% python3 -q
>>> import numpy as np
>>> np.set_printoptions(suppress=True, linewidth=160)
>>> F = np.loadtxt("a.csv", delimiter=",")
>>> F
array([[2., 1., 0., 0., 0., 0., 0., 0., 0., 0.],
       [0., 2., 1., 0., 0., 0., 0., 0., 0., 0.],
       [0., 0., 2., 1., 0., 0., 0., 0., 0., 0.],
       [0., 0., 0., 2., 1., 0., 0., 0., 0., 0.],
       [0., 0., 0., 0., 2., 1., 0., 0., 0., 0.],
       [0., 0., 0., 0., 0., 2., 1., 0., 0., 0.],
       [0., 0., 0., 0., 0., 0., 2., 1., 0., 0.],
       [0., 0., 0., 0., 0., 0., 0., 2., 1., 0.],
       [0., 0., 0., 0., 0., 0., 0., 0., 2., 1.],
       [0., 0., 0., 0., 0., 0., 0., 0., 0., 2.]])
>>> rng = np.random.default_rng(72)
>>> A2 = F + rng.integers(-2, 3, (10, 8)) @ rng.integers(-2, 3, (8, 10))
>>> A2
array([[  7., -13.,  -6.,   5.,   2.,   7.,   2., -10., -13.,   4.],
       [ -2.,   7.,  -7.,   5.,  -5.,  -1.,   5.,  -6., -10.,  -1.],
       [-12.,  13.,  14.,  -6.,  -3.,   4.,  -3.,   8.,   9.,   1.],
       [  3.,  -3.,  -3.,   2.,   3.,   5.,  -3.,   1.,   3.,   1.],
       [ -6.,   3.,  -1.,   5.,  -2.,   6.,   5.,  -7., -10.,   1.],
       [  7.,  -8.,  -9.,   0.,   5.,  10.,  10., -14.,  -7.,  13.],
       [  6., -10.,   8.,  -6.,   8.,   0.,   0.,   1.,   4.,   8.],
       [ 10.,  -3., -11.,   0.,   0.,  -2.,   0.,  -4.,  -8.,   8.],
       [ -3.,   2.,   3.,   7.,   2.,   4., -13.,  10.,   5.,  -9.],
       [  4.,  -1.,  -5.,  14.,  10.,   4.,  -3.,  -1.,   1.,  -4.]])
>>> A2 - F
array([[  5., -14.,  -6.,   5.,   2.,   7.,   2., -10., -13.,   4.],
       [ -2.,   5.,  -8.,   5.,  -5.,  -1.,   5.,  -6., -10.,  -1.],
       [-12.,  13.,  12.,  -7.,  -3.,   4.,  -3.,   8.,   9.,   1.],
       [  3.,  -3.,  -3.,   0.,   2.,   5.,  -3.,   1.,   3.,   1.],
       [ -6.,   3.,  -1.,   5.,  -4.,   5.,   5.,  -7., -10.,   1.],
       [  7.,  -8.,  -9.,   0.,   5.,   8.,   9., -14.,  -7.,  13.],
       [  6., -10.,   8.,  -6.,   8.,   0.,  -2.,   0.,   4.,   8.],
       [ 10.,  -3., -11.,   0.,   0.,  -2.,   0.,  -6.,  -9.,   8.],
       [ -3.,   2.,   3.,   7.,   2.,   4., -13.,  10.,   3., -10.],
       [  4.,  -1.,  -5.,  14.,  10.,   4.,  -3.,  -1.,   1.,  -6.]])
>>> np.abs(A2 - F).sum(axis=1)
array([68., 48., 72., 24., 47., 80., 52., 49., 57., 49.])
>>> np.linalg.matrix_rank(A2 - F, tol=1e-8)
np.int64(8)
